>>> import numpy as np
>>> from numpy import linalg as LA
>>> np.set_printoptions(suppress=True, linewidth=200)
>>> def rnd(a):
...     return np.round(a, 2) + 0
... 
>>> other = np.array([[-1, 1, 0], [1, -1, 2], [-2, 0, -2]])
>>> other[-1] = other[0]
>>> A = other + 0.05 * np.eye(3)
>>> A
array([[-0.95,  1.  ,  0.  ],
       [ 1.  , -0.95,  2.  ],
       [-1.  ,  1.  ,  0.05]])
>>> rnd(LA.norm(A[0] - A[2]))
np.float64(0.07)
>>> rnd(LA.norm(A, axis=1))
array([1.38, 2.43, 1.42])
>>> print(rnd(LA.norm(A, 2)))
2.78
>>> T = np.stack([A, 3 * A, A[::-1]])
>>> T.shape
(3, 3, 3)
>>> rnd(LA.norm(T, axis=(1, 2)))
array([3.13, 9.4 , 3.13])
>>> LA.matrix_rank(T)
array([3, 3, 3])
>>> LA.matrix_rank(T.reshape(3, -1))
np.int64(2)
>>> T.sum(axis=0)
array([[-4.8 ,  5.  ,  0.05],
       [ 5.  , -4.75, 10.  ],
       [-4.95,  5.  ,  0.2 ]])
>>> (T @ A.T).shape
(3, 3, 3)
>>> w, evecs = LA.eig(A)
>>> print(rnd(np.sort(LA.eigvals(A.T))))
[-2.68  0.05  0.78]
>>> print(rnd(w))
[-2.68  0.05  0.78]
>>> LA.matrix_rank(A, rtol=0.1)
np.int64(2)
>>> round(np.log10(LA.cond(A)))
2
>>> rnd(LA.norm(A, 2) / LA.norm(A))
np.float64(0.89)
>>> W = np.array([[2, -4], [6, 0], [2, 1]])
>>> c = np.array([0, 1])
>>> act = np.maximum(A @ W + c, 0)
>>> LA.matrix_rank(act)
np.int64(2)
>>> (act > 0).astype(int)
array([[1, 1],
       [1, 0],
       [1, 1]])
>>> W2 = np.array([[0, 1, 0], [3, 2, 3]])
>>> print(rnd(act @ W2))
[[14.4  13.7  14.4 ]
 [ 0.    0.3   0.  ]
 [15.15 14.2  15.15]]
>>> W @ W2
array([[-12,  -6, -12],
       [  0,   6,   0],
       [  3,   4,   3]])
>>> (act @ W2).round(6).argmax(axis=1)
array([0, 1, 0])
>>> W0 = np.array([[0.0, 0.1, 1.6, 0.0],
...     [-0.3, 0.4, -0.3, -0.6],
...     [0.7, 1.7, 0.5, -0.1],
...     [-1.0, -1.1, 1.4, -0.6],
...     [-0.1, 1.2, 0.7, 0.7]])
>>> rng = np.random.default_rng(45)
>>> labels = rng.permutation(4)
>>> other = W0[:, labels] * rng.choice([-1, 1], 4)
>>> other
array([[ 1.6,  0. ,  0.1,  0. ],
       [-0.3, -0.6,  0.4, -0.3],
       [ 0.5, -0.1,  1.7,  0.7],
       [ 1.4, -0.6, -1.1, -1. ],
       [ 0.7,  0.7,  1.2, -0.1]])
>>> Uu, _, Vh = LA.svd(W0.T @ other)
>>> labels
array([2, 3, 1, 0])
>>> rnd(LA.norm(W0, 2))
np.float64(2.62)
>>> rnd(LA.norm(W0, 1)), rnd(LA.norm(W0, np.inf))
(np.float64(4.5), np.float64(4.1))
>>> print(rnd(LA.norm(W0[0], 1)), rnd(LA.norm(W0[0], np.inf)))
1.7 1.6
>>> print(rnd(W0[0] @ W0[1]))
-0.44
>>> LA.norm(W0, axis=1).argmax()
np.int64(3)
>>> hat = W0 @ LA.solve(W0.T @ W0, W0.T)
>>> np.allclose(hat @ hat, hat)
True
>>> LA.matrix_rank(np.eye(5) - hat)
np.int64(1)
>>> np.trace(hat)
np.float64(4.0)
>>> other = np.c_[W0[:, :2] @ np.array([[1, 0], [1, -1]]), np.array([1, 0, 0, 0, 0])]
>>> rnd(other)
array([[ 0.1, -0.1,  1. ],
       [ 0.1, -0.4,  0. ],
       [ 2.4, -1.7,  0. ],
       [-2.1,  1.1,  0. ],
       [ 1.1, -1.2,  0. ]])
>>> rnd(LA.norm(LA.qr(W0)[0].T @ other, axis=0) ** 2 / ((other ** 2).sum(axis=0) + 1e-12))
array([1.  , 1.  , 0.62])
>>> LA.matrix_rank(other)
np.int64(3)
>>> other = np.array([[-2, -2, 5], [1, 5, 1], [-2, 2, -5]])
>>> W2 = np.array([[6, 9], [-6, 1]])
>>> E = np.block([[other, np.zeros((3, 2))], [np.zeros((2, 3)), W2]])
>>> E
array([[-2., -2.,  5.,  0.,  0.],
       [ 1.,  5.,  1.,  0.,  0.],
       [-2.,  2., -5.,  0.,  0.],
       [ 0.,  0.,  0.,  6.,  9.],
       [ 0.,  0.,  0., -6.,  1.]])
>>> # splits into 2 blocks
>>> other = E[0, 0] * E[1:] - np.outer(E[1:, 0], E[0])
>>> other
array([[  0.,  -8.,  -7.,  -0.,  -0.],
       [  0.,  -8.,  20.,   0.,   0.],
       [  0.,   0.,  -0., -12., -18.],
       [  0.,   0.,  -0.,  12.,  -2.]])
>>> print(np.flatnonzero(~other.round(6).any(axis=1)))
[]
>>> print(LA.matrix_rank(other), LA.matrix_rank(E))
4 5
>>> x0 = np.array([8, 3, 7, 2, 9])
>>> rhs = E @ x0
>>> c, lr = np.zeros(5), 1 / LA.norm(E, 2) ** 2
>>> for i in range(5):
...     c -= lr * E.T @ (E @ c - rhs)
...     if i % 1 == 0: print(i, round(LA.norm(E @ c - rhs), 2))
... 
0 44.46
1 34.45
2 27.68
3 22.8
4 19.14
>>> rnd(c)
array([2.97, 2.12, 6.11, 2.92, 8.17])
>>> (LA.matrix_power((E != 0) + (E.T != 0) + np.eye(5), 5) > 0).astype(int)
array([[1, 1, 1, 0, 0],
       [1, 1, 1, 0, 0],
       [1, 1, 1, 0, 0],
       [0, 0, 0, 1, 1],
       [0, 0, 0, 1, 1]])
>>> E @ E
array([[ -8.,   4., -37.,   0.,   0.],
       [  1.,  25.,   5.,   0.,   0.],
       [ 16.,   4.,  17.,   0.,   0.],
       [  0.,   0.,   0., -18.,  63.],
       [  0.,   0.,   0., -42., -53.]])
>>> feats = np.array([[0.5, -0.3], [-1.9, 0.4], [-0.8, -0.8], [0.7, 0.5]])
>>> print(feats)
[[ 0.5 -0.3]
 [-1.9  0.4]
 [-0.8 -0.8]
 [ 0.7  0.5]]
>>> hat = feats @ LA.solve(feats.T @ feats, feats.T)
>>> rnd(hat @ feats[:, 0])
array([ 0.5, -1.9, -0.8,  0.7])
>>> rnd(LA.eigvalsh(hat))
array([0., 0., 1., 1.])
>>> LA.matrix_rank(np.eye(4) - hat)
np.int64(2)
>>> rnd((np.eye(4) - hat) @ feats)
array([[0., 0.],
       [0., 0.],
       [0., 0.],
       [0., 0.]])
>>> print(rnd(np.diag(hat)))
[0.13 0.89 0.67 0.31]
>>> X = np.array([[3, 0, 2], [3, 1, 1], [2, 3, 1], [0, 1, 0], [1, 1, 1]])
>>> X
array([[3, 0, 2],
       [3, 1, 1],
       [2, 3, 1],
       [0, 1, 0],
       [1, 1, 1]])
>>> other = X / LA.norm(X, axis=1)
Traceback (most recent call last):
  File "<python-input-79>", line 1, in <module>
    other = X / LA.norm(X, axis=1)
            ~~^~~~~~~~~~~~~~~~~~~~
ValueError: operands could not be broadcast together with shapes (5,3) (5,) 
>>> other = X / LA.norm(X, axis=1, keepdims=True)
>>> cov = other @ other.T
>>> rnd(np.degrees(np.arccos(np.clip(cov[1, 2], -1, 1))))
np.float64(36.31)
>>> print(rnd(LA.norm(other, axis=1)))
[1. 1. 1. 1. 1.]
>>> hat = X @ LA.solve(X.T @ X, X.T)
>>> LA.matrix_rank(np.eye(5) - hat)
np.int64(2)
>>> rnd(np.diag(hat))
array([0.83, 0.85, 0.77, 0.13, 0.42])
>>> rnd(LA.eigvalsh(hat))
array([0., 0., 1., 1., 1.])
>>> print(rnd(hat))
[[ 0.83  0.13 -0.09 -0.16  0.3 ]
 [ 0.13  0.85  0.16 -0.06 -0.28]
 [-0.09  0.16  0.77  0.28  0.26]
 [-0.16 -0.06  0.28  0.13  0.09]
 [ 0.3  -0.28  0.26  0.09  0.42]]
>>> F = np.loadtxt("dump.csv", delimiter=",")
>>> F
array([[ 4.,  0.,  0.],
       [ 0.,  2.,  0.],
       [ 0.,  0., -1.]])
>>> # triangular, det is the product of the diagonal
>>> hat = np.triu(np.array([[9, 5, 0], [7, 7, 2], [8, 8, 3]]), 1) + np.eye(3)
>>> other = hat @ F @ LA.inv(hat)
>>> other
array([[  4., -10.,  20.],
       [  0.,   2.,  -6.],
       [  0.,   0.,  -1.]])
>>> rnd(LA.matrix_power(F - np.diag(np.diag(F)), 3))
array([[0., 0., 0.],
       [0., 0., 0.],
       [0., 0., 0.]])
>>> rnd(np.sort(LA.eigvals(F)))
array([-1.,  2.,  4.])
>>> w, evecs = LA.eigh(F)
>>> w
array([-1.,  2.,  4.])
>>> evecs.T @ F @ evecs
array([[-1.,  0.,  0.],
       [ 0.,  2.,  0.],
       [ 0.,  0.,  4.]])
>>> J = np.loadtxt("test0.csv", delimiter=",")
>>> print(J)
[[-4.86 -2.3  -0.11]
 [ 3.4   4.56  2.67]
 [ 0.61  2.92  0.39]
 [ 3.68  3.3   5.78]
 [-3.12  0.62 -2.47]
 [ 3.98  4.82  3.31]
 [ 6.58  6.68  4.81]
 [-0.4   1.67  0.85]
 [ 6.95  5.63  7.64]
 [ 4.9   5.27  4.25]
 [-1.6   1.22 -0.65]
 [ 0.59  3.02  0.14]
 [ 3.43  4.58  2.71]
 [ 1.83  4.08  0.49]
 [-0.57  2.72 -1.58]
 [ 2.37  3.99  1.76]
 [-1.13  2.5  -2.26]
 [ 1.79  2.77  3.04]
 [-0.32  2.44 -0.51]
 [ 2.39  4.45  0.88]
 [ 1.19  2.56  2.25]
 [ 2.5   4.56  0.89]
 [ 6.21  8.27  0.88]
 [ 1.57  3.37  1.41]
 [ 2.93  5.37  0.12]
 [ 3.    4.08  2.84]
 [ 1.58  3.58  1.  ]]
>>> cov = np.cov(J, rowvar=False)
>>> print(rnd(np.polyfit(J[:, 1], J[:, 0], 1)))
[ 1.29 -2.78]
>>> rnd(cov)
array([[7.8 , 5.25, 5.1 ],
       [5.25, 4.08, 2.33],
       [5.1 , 2.33, 5.54]])
>>> rnd(np.corrcoef(J.T))
array([[1.  , 0.93, 0.78],
       [0.93, 1.  , 0.49],
       [0.78, 0.49, 1.  ]])
>>> np.argsort(-J.std(axis=0).round(6), kind="stable")
array([0, 2, 1])
>>> print(np.argwhere(np.triu(np.abs(np.corrcoef(J.T)) > 0.8, 1)))
[[0 1]]
>>> T = np.stack([J, -3 * J, J[::-1]])
>>> rnd(LA.norm(T, axis=(1, 2)))
array([30.84, 92.51, 30.84])
>>> LA.matrix_rank(T)
array([3, 3, 3])
>>> Uu, s, Vh = LA.svd(A)
>>> rnd(s)
array([2.78, 1.44, 0.03])
>>> other = Uu[:, :2] @ np.diag(s[:2]) @ Vh[:2]
>>> rnd(LA.norm(A - other) / LA.norm(A))
np.float64(0.01)
>>> print(rnd(LA.norm(A - other, 2)), rnd(s[2]))
0.03 0.03
>>> other = J + rng.integers(-2, 3, (27, 1)) @ rng.integers(-2, 3, (1, 3))
>>> rnd(other)
array([[-4.86, -2.3 , -0.11],
       [ 3.4 ,  4.56,  2.67],
       [ 0.61,  2.92,  0.39],
       [ 5.68,  2.3 ,  6.78],
       [-3.12,  0.62, -2.47],
       [ 5.98,  3.82,  4.31],
       [ 8.58,  5.68,  5.81],
       [-0.4 ,  1.67,  0.85],
       [ 4.95,  6.63,  6.64],
       [ 4.9 ,  5.27,  4.25],
       [-1.6 ,  1.22, -0.65],
       [ 2.59,  2.02,  1.14],
       [ 3.43,  4.58,  2.71],
       [ 3.83,  3.08,  1.49],
       [ 3.43,  0.72,  0.42],
       [ 6.37,  1.99,  3.76],
       [-5.13,  4.5 , -4.26],
       [ 3.79,  1.77,  4.04],
       [ 3.68,  0.44,  1.49],
       [ 2.39,  4.45,  0.88],
       [ 1.19,  2.56,  2.25],
       [ 6.5 ,  2.56,  2.89],
       [ 6.21,  8.27,  0.88],
       [ 1.57,  3.37,  1.41],
       [ 2.93,  5.37,  0.12],
       [ 7.  ,  2.08,  4.84],
       [ 3.58,  2.58,  2.  ]])
>>> rnd(LA.svd(other - J, compute_uv=False))
array([13.86,  0.  ,  0.  ])
>>> W2 = other[[18, 10]].astype(float)
>>> for _ in range(3):
...     labels = LA.norm(other[:, None] - W2, axis=-1).argmin(axis=1)
...     W2 = np.array([other[labels == j].mean(axis=0) for j in range(2)])
... 
>>> labels
array([1, 0, 1, 0, 1, 0, 0, 1, 0, 0, 1, 0, 0, 0, 0, 0, 1, 0, 0, 0, 0, 0, 0, 0, 0, 0, 0])
>>> rnd(W2[1] - W2[0])
array([-6.8 , -2.09, -3.94])
>>> print(np.abs(W2[1] - W2[0]).argmax())
0
>>> print(np.bincount(labels))
[21  6]
>>> M = np.load("case19.npy")
>>> print(M)
[[ 1.8  -0.12  1.22 -1.08]
 [ 4.21  4.14  2.7  -0.69]
 [ 3.46  2.12 -2.23  0.08]
 [-4.09  0.94  1.11  0.54]
 [-0.58  1.53  0.66 -6.45]
 [-0.36 -5.43 -2.1   2.  ]
 [-0.71 -2.13  0.76  1.71]
 [-6.61  0.91 -1.42 -6.16]
 [ 3.1   0.26 -1.47  0.86]
 [-4.39  0.1   2.75 -0.32]
 [ 6.72  4.62 -0.02 -0.08]
 [ 8.64  1.09 -1.36  1.3 ]
 [-3.85  1.95 -2.96 -1.41]
 [-1.02 -1.39 -0.71 -3.38]
 [-2.06 -1.43  1.34 -1.11]
 [ 4.36 -3.03 -2.71  3.32]]
>>> other = np.c_[M[:, :1] @ np.array([[-3]]), np.array([2, 5, 4, 4, 3, 2, 3, 1, 0, 2, 5, 4, 2, 4, 4, 4])]
>>> print(rnd(other))
[[ -5.4    2.  ]
 [-12.63   5.  ]
 [-10.38   4.  ]
 [ 12.27   4.  ]
 [  1.74   3.  ]
 [  1.08   2.  ]
 [  2.13   3.  ]
 [ 19.83   1.  ]
 [ -9.3    0.  ]
 [ 13.17   2.  ]
 [-20.16   5.  ]
 [-25.92   4.  ]
 [ 11.55   2.  ]
 [  3.06   4.  ]
 [  6.18   4.  ]
 [-13.08   4.  ]]
>>> rnd(LA.norm(LA.qr(M)[0].T @ other, axis=0) ** 2 / ((other ** 2).sum(axis=0) + 1e-12))
array([1.  , 0.19])
>>> print(rnd(LA.norm(other - M @ LA.lstsq(M, other)[0], axis=0)))
[ 0.   12.13]
>>> Ac = J - J.mean(axis=1)
Traceback (most recent call last):
  File "<python-input-131>", line 1, in <module>
    Ac = J - J.mean(axis=1)
         ~~^~~~~~~~~~~~~~~~
ValueError: operands could not be broadcast together with shapes (27,3) (27,) 
>>> Ac = J - J.mean(axis=0)
>>> Uu, s, Vh = LA.svd(Ac, full_matrices=False)
>>> print(rnd((s ** 2).sum() ** 2 / (s ** 4).sum()))
1.34
>>> rnd(s ** 2 / (s ** 2).sum())
array([0.85, 0.15, 0.  ])
>>> rnd(Vh[0] * np.sign(Vh[0, np.abs(Vh[0]).argmax()]))
array([0.72, 0.46, 0.51])
>>> Ac = M - M.mean(axis=0)
>>> evecs = LA.svd(Ac)[2][:2]
>>> other = Ac - Ac @ evecs.T @ evecs
>>> rnd((Ac @ evecs.T).std(axis=0))
array([4.44, 2.93])
>>> rnd(other.std(axis=0))
array([0.52, 0.93, 1.65, 1.18])
>>> M.reshape(-1, 2)
array([[ 1.8 , -0.12],
       [ 1.22, -1.08],
       [ 4.21,  4.14],
       [ 2.7 , -0.69],
       [ 3.46,  2.12],
       [-2.23,  0.08],
       [-4.09,  0.94],
       [ 1.11,  0.54],
       [-0.58,  1.53],
       [ 0.66, -6.45],
       [-0.36, -5.43],
       [-2.1 ,  2.  ],
       [-0.71, -2.13],
       [ 0.76,  1.71],
       [-6.61,  0.91],
       [-1.42, -6.16],
       [ 3.1 ,  0.26],
       [-1.47,  0.86],
       [-4.39,  0.1 ],
       [ 2.75, -0.32],
       [ 6.72,  4.62],
       [-0.02, -0.08],
       [ 8.64,  1.09],
       [-1.36,  1.3 ],
       [-3.85,  1.95],
       [-2.96, -1.41],
       [-1.02, -1.39],
       [-0.71, -3.38],
       [-2.06, -1.43],
       [ 1.34, -1.11],
       [ 4.36, -3.03],
       [-2.71,  3.32]])
>>> M.reshape(16, 5)
Traceback (most recent call last):
  File "<python-input-143>", line 1, in <module>
    M.reshape(16, 5)
    ~~~~~~~~~^^^^^^^
ValueError: cannot reshape array of size 64 into shape (16,5)
>>> M.reshape(2, -1)
array([[ 1.8 , -0.12,  1.22, -1.08,  4.21,  4.14,  2.7 , -0.69,  3.46,  2.12, -2.23,  0.08, -4.09,  0.94,  1.11,  0.54, -0.58,  1.53,  0.66, -6.45, -0.36, -5.43, -2.1 ,  2.  , -0.71, -2.13,  0.76,
         1.71, -6.61,  0.91, -1.42, -6.16],
       [ 3.1 ,  0.26, -1.47,  0.86, -4.39,  0.1 ,  2.75, -0.32,  6.72,  4.62, -0.02, -0.08,  8.64,  1.09, -1.36,  1.3 , -3.85,  1.95, -2.96, -1.41, -1.02, -1.39, -0.71, -3.38, -2.06, -1.43,  1.34,
        -1.11,  4.36, -3.03, -2.71,  3.32]])
>>> T = M.reshape(16, 2, -1)
>>> T.shape
(16, 2, 2)
>>> T[:, 0]
array([[ 1.8 , -0.12],
       [ 4.21,  4.14],
       [ 3.46,  2.12],
       [-4.09,  0.94],
       [-0.58,  1.53],
       [-0.36, -5.43],
       [-0.71, -2.13],
       [-6.61,  0.91],
       [ 3.1 ,  0.26],
       [-4.39,  0.1 ],
       [ 6.72,  4.62],
       [ 8.64,  1.09],
       [-3.85,  1.95],
       [-1.02, -1.39],
       [-2.06, -1.43],
       [ 4.36, -3.03]])
>>> d = LA.norm(M[:, None] - M[None], axis=-1)
>>> print((d + 1e9 * np.eye(16)).round(6).argmin(axis=1))
[ 8 10  8  9 13  6 14 12  2  3  1 10  3 14  9  8]
>>> np.unravel_index(d.round(6).argmax(), d.shape)
(np.int64(7), np.int64(11))
>>> print(rnd(d[:5, :5]))
[[0.   5.13 4.58 6.2  6.13]
 [5.13 0.   5.44 9.12 8.19]
 [4.58 5.44 0.   8.35 8.23]
 [6.2  9.12 8.35 0.   7.86]
 [6.13 8.19 8.23 7.86 0.  ]]
>>> d.shape
(16, 16)
>>> np.flatnonzero(d[13] < d.mean() / 2)
array([13, 14])
>>> LA.matrix_rank(d ** 2)
np.int64(6)
